% ipython --no-banner

In [1]: import numpy as np

In [2]: np.set_printoptions(suppress=True, linewidth=140)

In [3]: rnd = lambda a: np.round(a, 1) + 0

In [4]: arr = np.loadtxt("sample3.csv", delimiter=",")

In [5]: arr
Out[5]: 
array([[ 3.,  1.,  0.,  1., -2., -2., -1.,  1.,  0., -2.],
       [ 1.,  1.,  1., -3., -3., -3.,  1., -3.,  2.,  2.],
       [-1.,  3., -1., -1., -2., -3., -1.,  1.,  0., -3.],
       [ 1.,  0., -1.,  2.,  3., -2.,  0.,  1.,  1., -1.],
       [ 3., -2., -1.,  1.,  0., -3.,  1.,  0., -1.,  1.],
       [ 1.,  2., -3.,  1., -1., -1., -3.,  1., -3., -2.],
       [ 2., -3.,  3.,  2.,  3.,  1., -1., -1., -1.,  0.],
       [-1.,  3.,  0.,  1., -3.,  3.,  0.,  0., -2., -3.],
       [ 2., -2.,  1.,  3., -2., -3.,  0.,  0., -1.,  2.],
       [-2.,  0., -1., -3.,  3., -1.,  1., -2., -3., -3.]])

In [6]: rnd(np.abs(np.linalg.svd(arr)[2][-1]))
Out[6]: array([0.2, 0.5, 0.4, 0.2, 0.2, 0.1, 0.2, 0.4, 0.4, 0.4])

In [7]: round(np.log10(np.linalg.cond(arr)))
Out[7]: 2

In [8]: U, s, VT = np.linalg.svd(arr)

In [9]: rnd(s)
Out[9]: array([10.3,  9.1,  8.3,  7.1,  4.9,  3.8,  2.8,  2.4,  1.6,  0. ])

In [10]: out = U[:, :9] @ np.diag(s[:9]) @ VT[:9]

In [11]: rnd(np.linalg.norm(arr - out) / np.linalg.norm(arr))
Out[11]: np.float64(0.0)

In [12]: np.linalg.matrix_rank(arr, rtol=0.05)
Out[12]: np.int64(9)

In [13]: rnd(np.abs(arr - out).max())
Out[13]: np.float64(0.0)

In [14]: rnd(out)
Out[14]: 
array([[ 3.,  1.,  0.,  1., -2., -2., -1.,  1.,  0., -2.],
       [ 1.,  1.,  1., -3., -3., -3.,  1., -3.,  2.,  2.],
       [-1.,  3., -1., -1., -2., -3., -1.,  1.,  0., -3.],
       [ 1.,  0., -1.,  2.,  3., -2.,  0.,  1.,  1., -1.],
       [ 3., -2., -1.,  1.,  0., -3.,  1.,  0., -1.,  1.],
       [ 1.,  2., -3.,  1., -1., -1., -3.,  1., -3., -2.],
       [ 2., -3.,  3.,  2.,  3.,  1., -1., -1., -1.,  0.],
       [-1.,  3.,  0.,  1., -3.,  3.,  0.,  0., -2., -3.],
       [ 2., -2.,  1.,  3., -2., -3.,  0.,  0., -1.,  2.],
       [-2.,  0., -1., -3.,  3., -1.,  1., -2., -3., -3.]])
